$ python -q
>>> import numpy as np
>>> from numpy import linalg as LA
>>> np.set_printoptions(suppress=True, linewidth=200)
>>> m1 = np.load("arr.npy")
>>> m1
array([[0.05, 2.  , 3.  , 2.  , 1.  , 3.  , 1.  , 3.  , 2.  ],
       [3.  , 1.05, 2.  , 3.  , 3.  , 3.  , 0.  , 1.  , 1.  ],
       [3.  , 1.  , 2.05, 0.  , 2.  , 0.  , 3.  , 2.  , 3.  ],
       [2.  , 3.  , 3.  , 2.05, 0.  , 0.  , 1.  , 0.  , 3.  ],
       [3.  , 2.  , 0.  , 2.  , 3.05, 1.  , 1.  , 0.  , 2.  ],
       [3.  , 0.  , 2.  , 2.  , 2.  , 3.05, 3.  , 0.  , 3.  ],
       [1.  , 2.  , 0.  , 2.  , 3.  , 3.  , 1.05, 3.  , 2.  ],
       [0.  , 3.  , 0.  , 3.  , 1.  , 2.  , 3.  , 3.05, 1.  ],
       [0.  , 2.  , 3.  , 2.  , 1.  , 3.  , 1.  , 3.  , 2.05]])
>>> LA.norm(m1, axis=1).argmax()
np.int64(5)
>>> round(float(LA.norm(m1[4], 1)), 4), round(LA.norm(m1[4], np.inf), 4)
(14.05, np.float64(3.05))
>>> round(LA.norm(m1, 1), 4), round(float(LA.norm(m1, np.inf)), 4)
(np.float64(19.05), 18.05)
>>> np.round(LA.norm(m1[4] - m1[8]), 4)
np.float64(5.9334)
>>> LA.cond(m1) > 100
np.True_
>>> np.round(np.abs(LA.svd(m1)[2][-1]), 4)
array([0.3708, 0.448 , 0.0705, 0.5352, 0.2908, 0.456 , 0.0334, 0.0622, 0.2701])
>>> LA.matrix_rank(m1, rtol=0.1)
np.int64(6)
>>> np.round(LA.norm(m1, 2) / LA.norm(m1), 4)
np.float64(0.8583)
>>> np.argsort(-LA.norm(m1, axis=0).round(6), kind="stable")[:3]
array([5, 8, 3])
>>> arr = np.loadtxt("sample16.csv", delimiter=",")
>>> arr
array([[-12.5621,  29.6091,  -9.5448, -20.3819,  25.8919, -22.582 ],
       [ -3.4814, -27.3724,  -4.6154,  -3.5377,   3.471 ,   0.2851],
       [-14.8589,   6.0906,  -0.7455,  10.3572,  -4.608 ,  21.1731],
       [ -7.2881,   5.2541,  14.0951, -17.6463,   3.0938,  13.0683],
       [ 28.3816, -42.7253,  16.3499,  -9.0187,   3.9088, -15.3986],
       [ 11.142 , -10.8737,  12.0754,  -4.768 , -25.2444,   4.346 ],
       [-14.5836, -21.4195, -13.7981, -10.0752,  14.4711,   9.3717],
       [ -3.383 ,   9.1197,   2.9232,   9.1411,  -3.7815, -21.0365],
       [ -6.7768, -14.2352,  -8.6244,  40.3474,  -3.9027,  -2.5636],
       [ -1.0052,  10.2831,   4.832 ,  -0.7877,  -1.9674,  14.4022],
       [ -7.2119, -49.4406,  14.7409,   5.769 ,  -0.2185,   2.5703],
       [-22.1849,  14.9466,  -6.7546, -23.9976,  -9.7672,  -8.5996],
       [-10.576 , -61.2179, -16.5021,  12.1814, -10.0766,  22.3902],
       [  7.8028,  -7.8683, -21.1246,  -4.7745,   7.9054,  23.9599],
       [-19.9399,  -4.5072,  -0.7345, -36.625 ,  21.4403,  -8.1544],
       [ 28.3597, -27.0762,   7.978 ,  37.4775,  -4.3847, -32.469 ],
       [ -0.0109,  25.9341,  11.4265,  15.4322,  -5.9453,   4.5225],
       [ 15.5491,   5.8809,  -6.1767,  18.0465,   9.8237,  17.1396],
       [  8.671 ,  17.8662,   1.3573,   9.7492, -17.3186,   1.2003],
       [ 22.7813,  25.4823,  -1.088 , -16.5661,   5.9819,   6.0098],
       [  2.0323,  20.7266, -11.6752,  -3.0747,   0.7425, -14.3641],
       [ -6.2219,   7.3261,   8.0644,  14.1644,   7.4498,   1.8821],
       [  5.4854, -12.2586,  -0.2019,  32.4554,  16.7764,  -7.416 ],
       [-21.614 , -26.8419, -15.5218, -39.6746,   0.0105, -10.961 ],
       [ 17.9109,  14.217 ,  -9.5734,  -3.6331,   9.1479,  -2.0338],
       [-12.2199,  -6.8088, -37.1092,   0.8943,  -1.7211,   4.9989],
       [-13.6969,   2.4188,   9.8683, -23.3552,  -5.8452,   6.6011],
       [-18.9735,  -7.2729,   8.3701,  -3.9116,   2.0309,   1.0145],
       [ 20.1689,  -4.6838,   3.5161,  23.1844,   3.9983,   8.6387],
       [  4.2338,  24.5474,  -4.6028,  17.8684,  -4.5647,  26.3191],
       [-10.967 ,  -4.2735,   6.9887,  12.1755,   3.1135, -10.3846],
       [  2.8509,  15.8966,   3.6264,  -4.2698,   3.789 ,   2.5851],
       [ 10.1501,  -2.7736,  21.6966,  -4.7571,  -1.4341,  11.049 ],
       [ -9.705 ,  -9.7131,   1.8835,   9.4001, -14.8052,  -7.9462],
       [-22.012 , -16.7091,  -9.1695,  15.4123,  -6.2515,  14.438 ],
       [-21.9214,  -7.371 ,  -4.4453,   5.8821,   9.1122,  -3.0224]])
>>> Xc = arr - arr.mean(axis=0)
>>> evecs = LA.svd(Xc)[2][:2]
>>> Y = Xc - Xc @ evecs.T @ evecs
>>> np.round((Xc @ evecs.T).std(axis=0), 4)
array([21.5189, 19.3061])
>>> np.round(Y.std(axis=0), 4)
array([10.8224,  2.1641, 11.3219,  6.6473,  9.6226, 13.3424])
>>> LA.norm(Y, axis=1).round(6).argmax()
np.int64(4)
>>> U, sig = LA.svd(arr)
Traceback (most recent call last):
  File "<python-input-22>", line 1, in <module>
    U, sig = LA.svd(arr)
    ^^^^^^
ValueError: too many values to unpack (expected 2)
>>> U, sig, Vt = LA.svd(arr, full_matrices=False)
>>> np.round(sig / sig[0], 4)
array([1.    , 0.8853, 0.671 , 0.5751, 0.5044, 0.4041])
>>> np.round(U.T @ arr @ Vt.T, 4) + 0
array([[131.1129,   0.    ,   0.    ,   0.    ,   0.    ,   0.    ],
       [  0.    , 116.0796,   0.    ,   0.    ,   0.    ,   0.    ],
       [  0.    ,   0.    ,  87.9797,   0.    ,   0.    ,   0.    ],
       [  0.    ,   0.    ,   0.    ,  75.4006,   0.    ,   0.    ],
       [  0.    ,   0.    ,   0.    ,   0.    ,  66.1374,   0.    ],
       [  0.    ,   0.    ,   0.    ,   0.    ,   0.    ,  52.9828]])
>>> np.round(np.abs(Vt[0]), 4)
array([0.0141, 0.9238, 0.0026, 0.371 , 0.0885, 0.0296])
>>> dist = LA.norm(arr[:, None] - arr[None], axis=-1)
>>> dist[10].round(6).argsort(kind="stable")[:4]
array([10,  1, 12,  4])
>>> (dist + 1e9 * np.eye(36)).round(6).argmin(axis=1)
array([20,  6,  9, 26, 10, 32,  1, 30, 22, 31,  1, 26, 10,  6, 23, 22, 18, 28, 16, 24, 24, 30,  8, 14, 31, 13,  3, 35, 17, 16, 21,  9,  9, 30,  2, 27])
>>> np.flatnonzero(dist[10] < dist.mean() / 2)
array([10])
>>> np.unravel_index(dist.round(6).argmax(), dist.shape)
(np.int64(0), np.int64(12))
